% ipython --no-banner

In [1]: import numpy as np

In [2]: import numpy.linalg as la

In [3]: np.set_printoptions(precision=3, suppress=True, linewidth=100, legacy="1.25")

In [4]: def rnd(a):
   ...:     return np.round(a, 3) + 0
   ...: 

In [5]: W0 = np.load("test9.npy")

In [6]: W0
Out[6]: 
array([[ 0,  1, -4, -3,  3,  2, -1,  3],
       [-1,  0, -2, -3, -2,  1,  1,  4],
       [ 4,  2,  0, -2, -4, -2,  0,  0],
       [ 3,  3,  2,  0,  0,  1,  4, -3],
       [-3,  2,  4,  0,  0, -2, -1,  3],
       [-2, -1,  2, -1,  2,  0,  0, -1],
       [ 1, -1,  0, -4,  1,  0,  0, -1],
       [-3, -4,  0,  3, -3,  1,  1,  0]])

In [7]: other = W0 / la.norm(W0, axis=1, keepdims=True)

In [8]: cov = other @ other.T

In [9]: print(rnd(cov[4]))
[-0.174  0.102 -0.092 -0.22   1.     0.354 -0.273 -0.045]

In [10]: other = la.inv(W0)

In [11]: rnd(la.cond(W0))
Out[11]: 40.337

In [12]: print(rnd(la.det(W0) * la.det(other)))
1.0

In [13]: (np.abs(other) > 1e-9).astype(int)
Out[13]: 
array([[0, 1, 1, 1, 1, 1, 1, 1],
       [1, 0, 1, 1, 1, 1, 1, 1],
       [1, 1, 0, 1, 1, 1, 1, 1],
       [1, 1, 1, 0, 1, 1, 1, 1],
       [1, 1, 1, 1, 0, 1, 1, 1],
       [1, 1, 1, 1, 1, 0, 1, 1],
       [1, 1, 1, 1, 1, 1, 0, 1],
       [1, 1, 1, 1, 1, 1, 1, 0]])

In [14]: rnd(W0 @ other)
Out[14]: 
array([[1., 0., 0., 0., 0., 0., 0., 0.],
       [0., 1., 0., 0., 0., 0., 0., 0.],
       [0., 0., 1., 0., 0., 0., 0., 0.],
       [0., 0., 0., 1., 0., 0., 0., 0.],
       [0., 0., 0., 0., 1., 0., 0., 0.],
       [0., 0., 0., 0., 0., 1., 0., 0.],
       [0., 0., 0., 0., 0., 0., 1., 0.],
       [0., 0., 0., 0., 0., 0., 0., 1.]])

In [15]: np.allclose(other, W0.T)
Out[15]: False

In [16]: left, sigma, VT = la.svd(W0)

In [17]: np.argmax(sigma[:-1] / (sigma[1:] + 1e-6)) + 1
Out[17]: 6

In [18]: other = left[:, :6] @ np.diag(sigma[:6]) @ VT[:6]

In [19]: la.matrix_rank(other)
Out[19]: 6

In [20]: print(la.matrix_rank(W0, rtol=0.05))
6

In [21]: print(rnd(np.abs(W0 - other).max()))
0.095

In [22]: other = np.array([[1, 0, -1, 1, 3, 1, 3, -1, 4, 4, -3, 3, -5, -2, 1],
    ...:     [-2, 2, 1, 5, 1, -1, 3, 2, 2, -3, 1, 4, -4, 1, 3]])

In [23]: data = other.T @ other

In [24]: data
Out[24]: 
array([[  5,  -4,  -3,  -9,   1,   3,  -3,  -5,   0,  10,  -5,  -5,   3,  -4,  -5],
       [ -4,   4,   2,  10,   2,  -2,   6,   4,   4,  -6,   2,   8,  -8,   2,   6],
       [ -3,   2,   2,   4,  -2,  -2,   0,   3,  -2,  -7,   4,   1,   1,   3,   2],
       [ -9,  10,   4,  26,   8,  -4,  18,   9,  14, -11,   2,  23, -25,   3,  16],
       [  1,   2,  -2,   8,  10,   2,  12,  -1,  14,   9,  -8,  13, -19,  -5,   6],
       [  3,  -2,  -2,  -4,   2,   2,   0,  -3,   2,   7,  -4,  -1,  -1,  -3,  -2],
       [ -3,   6,   0,  18,  12,   0,  18,   3,  18,   3,  -6,  21, -27,  -3,  12],
       [ -5,   4,   3,   9,  -1,  -3,   3,   5,   0, -10,   5,   5,  -3,   4,   5],
       [  0,   4,  -2,  14,  14,   2,  18,   0,  20,  10, -10,  20, -28,  -6,  10],
       [ 10,  -6,  -7, -11,   9,   7,   3, -10,  10,  25, -15,   0,  -8, -11,  -5],
       [ -5,   2,   4,   2,  -8,  -4,  -6,   5, -10, -15,  10,  -5,  11,   7,   0],
       [ -5,   8,   1,  23,  13,  -1,  21,   5,  20,   0,  -5,  25, -31,  -2,  15],
       [  3,  -8,   1, -25, -19,  -1, -27,  -3, -28,  -8,  11, -31,  41,   6, -17],
       [ -4,   2,   3,   3,  -5,  -3,  -3,   4,  -6, -11,   7,  -2,   6,   5,   1],
       [ -5,   6,   2,  16,   6,  -2,  12,   5,  10,  -5,   0,  15, -17,   1,  10]])

In [25]: w, evecs = la.eigh(data)

In [26]: vec = np.array([2, 3, -2, -3, 3, -3, 1, -2, 3, 2, 3, 2, -1, 0, -3])

In [27]: rnd(la.eigvalsh(data[1:, 1:]))
Out[27]: 
array([  0.   ,   0.   ,   0.   ,   0.   ,   0.   ,   0.   ,   0.   ,   0.   ,   0.   ,   0.   ,
         0.   ,   0.   ,  62.497, 140.503])

In [28]: np.abs(data).sum(axis=1).max(), rnd(np.abs(w).max())
Out[28]: (229, 141.014)

In [29]: print(vec @ data @ vec)
977
